In [1]: import numpy as np

In [2]: np.set_printoptions(precision=2, suppress=True, linewidth=120, floatmode="fixed")

In [3]: rd = lambda a: np.round(a, 2) + 0

In [4]: J = np.loadtxt("out19.csv", delimiter=",")

In [5]: J
Out[5]: 
array([[ 22.00,   6.00,   1.00,  -1.00,   7.00,   8.00, -12.00],
       [  1.40,   1.20,   1.00,   0.10,  -0.40,   1.00,   0.10],
       [  1.00,   0.50,   1.70,   0.50,  -1.80,   0.60,   1.40],
       [ -0.10,  -0.80,  -0.30,   0.80,  -0.80,   2.00,  -1.00],
       [  0.30,   0.80,  -0.50,   1.50,   0.70,   1.10,   0.90],
       [  0.80,  -0.30,  -0.30,   0.00,  -0.50,   0.20,   1.60],
       [  0.00,  -2.10,   0.50,   0.90,   1.60,  -1.40,   1.00],
       [ -0.90,  -0.60,  -1.40,   0.60,  -0.70,   0.90,  -0.20],
       [  0.50,  -0.90,   0.80,   0.50,  -0.70,   0.60,  -1.50],
       [  0.60,  -0.20,   1.70,   0.60,  -1.00,   0.20,   0.90],
       [  0.30,   1.70,  -1.00,   1.40,   0.60,   0.70,  -0.20],
       [ -0.60,  -0.60,   1.00,  -1.30,  -0.50,   1.80,   0.80],
       [ -0.50,  -0.80,   1.10,   1.20,   0.50,  -1.80,   1.00],
       [ -2.40,  -0.10,  -0.70,   0.10,  -1.20,  -0.90,   1.10],
       [  0.10,   0.60,   0.00,  -1.10,   1.30,   0.10,   0.90],
       [ -0.20,  -0.60,  -1.30,   0.30,  -0.20,  -0.90,  -1.90],
       [  0.60,   0.20,   1.50,   0.60,  -1.60,   0.30,   0.70],
       [  1.40,   0.40,   0.30,  -1.10,  -0.60,   1.20,  -0.40],
       [ -0.10,  -1.30,  -1.10,  -0.90,   0.30,  -0.20,   0.30],
       [ -1.50,  -1.70,  -0.70,   0.10,  -0.40,  -1.20,  -2.20],
       [  0.50,   0.70,  -0.50,   1.60,  -1.90,   0.80,  -1.10],
       [  0.30,   1.00,   0.70,   1.50,  -1.00,  -1.20,   0.30],
       [  1.10,   1.90,   1.50,   0.10,  -0.10,  -1.40,  -1.80],
       [ -0.50,   0.60,   0.30,   0.70,   0.80,   1.00,   0.80],
       [ -1.50,   0.40,   1.10,  -1.50,  -0.40,  -0.20,   0.90]])

In [6]: Xc = J - J.mean(axis=0)

In [7]: left, sv, vt = np.linalg.svd(Xc, full_matrices=False)

In [8]: np.linalg.matrix_rank(Xc)
Out[8]: np.int64(7)

In [9]: np.abs(left[:, 0]).argmax()
Out[9]: np.int64(0)

In [10]: rd(np.abs(vt[-1]))
Out[10]: array([0.46, 0.04, 0.55, 0.25, 0.42, 0.37, 0.31])

In [11]: dist = np.linalg.norm(J[:, None] - J[None], axis=-1)

In [12]: np.flatnonzero(dist[3] < dist.mean() / 2)
Out[12]: array([ 3,  7,  8, 20])

In [13]: dist[3].round(6).argsort(kind="stable")[:4]
Out[13]: array([ 3,  7,  8, 20])

In [14]: dist.mean(axis=1).argmax()
Out[14]: np.int64(0)

In [15]: np.linalg.matrix_rank(dist ** 2)
Out[15]: np.int64(9)

In [16]: (dist + 1e9 * np.eye(25)).round(6).argmin(axis=1)
Out[16]: array([17, 17, 16,  7, 23,  9, 12,  3,  3, 16,  4, 24,  6, 24, 23, 19,  9,  1,  5, 15,  3, 16, 21,  4, 11])

In [17]: rd(dist[:5, :5])
Out[17]: 
array([[ 0.00, 26.43, 28.03, 27.52, 27.57],
       [26.43,  0.00,  2.26,  3.29,  2.73],
       [28.03,  2.26,  0.00,  3.96,  3.63],
       [27.52,  3.29,  3.96,  0.00,  3.15],
       [27.57,  2.73,  3.63,  3.15,  0.00]])

In [18]: dist.shape
Out[18]: (25, 25)

In [19]: basis = J[[10, 18]].astype(float)

In [20]: for _ in range(7):
    ...:     lab = np.linalg.norm(J[:, None] - basis, axis=-1).argmin(axis=1)
    ...:     basis = np.array([J[lab == j].mean(axis=0) for j in range(2)])
    ...: 

In [21]: lab
Out[21]: array([0, 1, 1, 1, 1, 1, 1, 1, 1, 1, 1, 1, 1, 1, 1, 1, 1, 1, 1, 1, 1, 1, 1, 1, 1])

In [22]: rd(basis[1] - basis[0])
Out[22]: array([-21.98,  -6.00,  -0.78,   1.30,  -7.33,  -7.86,  12.10])

In [23]: np.bincount(lab)
Out[23]: array([ 1, 24])
